In [1]: import numpy as np

In [2]: from numpy import linalg as LA

In [3]: np.set_printoptions(suppress=True, linewidth=140)

In [4]: M = np.load("block0.npy")

In [5]: print(M)
[[3 0 0 0 0]
 [0 1 0 0 0]
 [0 0 9 0 0]
 [0 0 0 5 0]
 [0 0 0 0 0]]

In [6]: # symmetric

In [7]: print(np.poly(M))
[   1.  -18.  104. -222.  135.    0.]

In [8]: print(round(LA.eigvals(M).sum().real, 3))
18.0

In [9]: print(np.kron(np.eye(2, dtype=int), M))
[[3 0 0 0 0 0 0 0 0 0]
 [0 1 0 0 0 0 0 0 0 0]
 [0 0 9 0 0 0 0 0 0 0]
 [0 0 0 5 0 0 0 0 0 0]
 [0 0 0 0 0 0 0 0 0 0]
 [0 0 0 0 0 3 0 0 0 0]
 [0 0 0 0 0 0 1 0 0 0]
 [0 0 0 0 0 0 0 9 0 0]
 [0 0 0 0 0 0 0 0 5 0]
 [0 0 0 0 0 0 0 0 0 0]]

In [10]: print(np.round(LA.det(M.T), 3))
0.0

In [11]: print(np.round(LA.eigvals(M), 3))
[3. 1. 9. 5. 0.]

In [12]: print(np.einsum("ii->", M))
18

In [13]: print(M @ M)
[[ 9  0  0  0  0]
 [ 0  1  0  0  0]
 [ 0  0 81  0  0]
 [ 0  0  0 25  0]
 [ 0  0  0  0  0]]

In [14]: print(LA.matrix_rank(M - M[0, 0] * np.eye(5)))
4

In [15]: print([int(LA.matrix_rank(LA.matrix_power(M, p))) for p in range(1, 6)])
[4, 4, 4, 4, 4]

In [16]: print(np.round(np.sort(LA.eigvals(M)), 3))
[0. 1. 3. 5. 9.]

In [17]: print(np.round(LA.norm(M, 2) / LA.norm(M), 3))
0.836

In [18]: print(LA.cond(M) > 100)
True

In [19]: hat = np.triu(np.array([[4, 3, 3, 5, 5],
    ...:     [5, 2, 1, 3, 3],
    ...:     [4, 2, 3, 4, 5],
    ...:     [2, 5, 1, 4, 5],
    ...:     [5, 2, 2, 5, 5]]), 1) + np.eye(5)

In [20]: A2 = hat @ M @ LA.inv(hat)

In [21]: print(np.trace(A2), np.trace(M))
18.0 18

In [22]: gram = M.T @ M

In [23]: print((M @ M.T).shape)
(5, 5)

In [24]: print(LA.matrix_rank(gram))
4

In [25]: print(np.diag(gram))
[ 9  1 81 25  0]

In [26]: print(np.round(LA.eigvalsh(gram)[::-1], 3))
[81. 25.  9.  1.  0.]

In [27]: data = np.load("x.npy")

In [28]: print(data.round(3))
[[ 0.966  0.     0.     0.     0.    -0.259  0.     0.   ]
 [ 0.     1.     0.     0.     0.     0.     0.     0.   ]
 [ 0.     0.     1.     0.     0.     0.     0.     0.   ]
 [ 0.     0.     0.     1.     0.     0.     0.     0.   ]
 [ 0.     0.     0.     0.     1.     0.     0.     0.   ]
 [ 0.259  0.     0.     0.     0.     0.966  0.     0.   ]
 [ 0.     0.     0.     0.     0.     0.     1.     0.   ]
 [ 0.     0.     0.     0.     0.     0.     0.     1.   ]]

In [29]: # splits into 7 blocks

In [30]: rng = np.random.default_rng(65)

In [31]: z = rng.permutation(8)

In [32]: A2 = data[:, z] * rng.choice([-1, 1], 8)

In [33]: print(A2.round(3))
[[ 0.259  0.     0.    -0.     0.    -0.    -0.966  0.   ]
 [-0.     0.     0.    -1.     0.    -0.    -0.     0.   ]
 [-0.     0.     1.    -0.     0.    -0.    -0.     0.   ]
 [-0.     0.     0.    -0.     0.    -1.    -0.     0.   ]
 [-0.     1.     0.    -0.     0.    -0.    -0.     0.   ]
 [-0.966  0.     0.    -0.     0.    -0.    -0.259  0.   ]
 [-0.     0.     0.    -0.     1.    -0.    -0.     0.   ]
 [-0.     0.     0.    -0.     0.    -0.    -0.     1.   ]]

In [34]: left, _, VT = LA.svd(data.T @ A2)

In [35]: print(z)
[5 4 2 1 6 3 0 7]

In [36]: print(left @ VT)
[[ 0.  0.  0.  0.  0.  0. -1.  0.]
 [ 0.  0.  0. -1.  0.  0.  0.  0.]
 [ 0.  0.  1.  0.  0.  0.  0.  0.]
 [ 0.  0.  0.  0.  0. -1.  0.  0.]
 [ 0.  1.  0.  0.  0.  0.  0.  0.]
 [-1.  0.  0.  0.  0.  0.  0.  0.]
 [ 0.  0.  0.  0.  1.  0.  0.  0.]
 [ 0.  0.  0.  0.  0.  0.  0.  1.]]
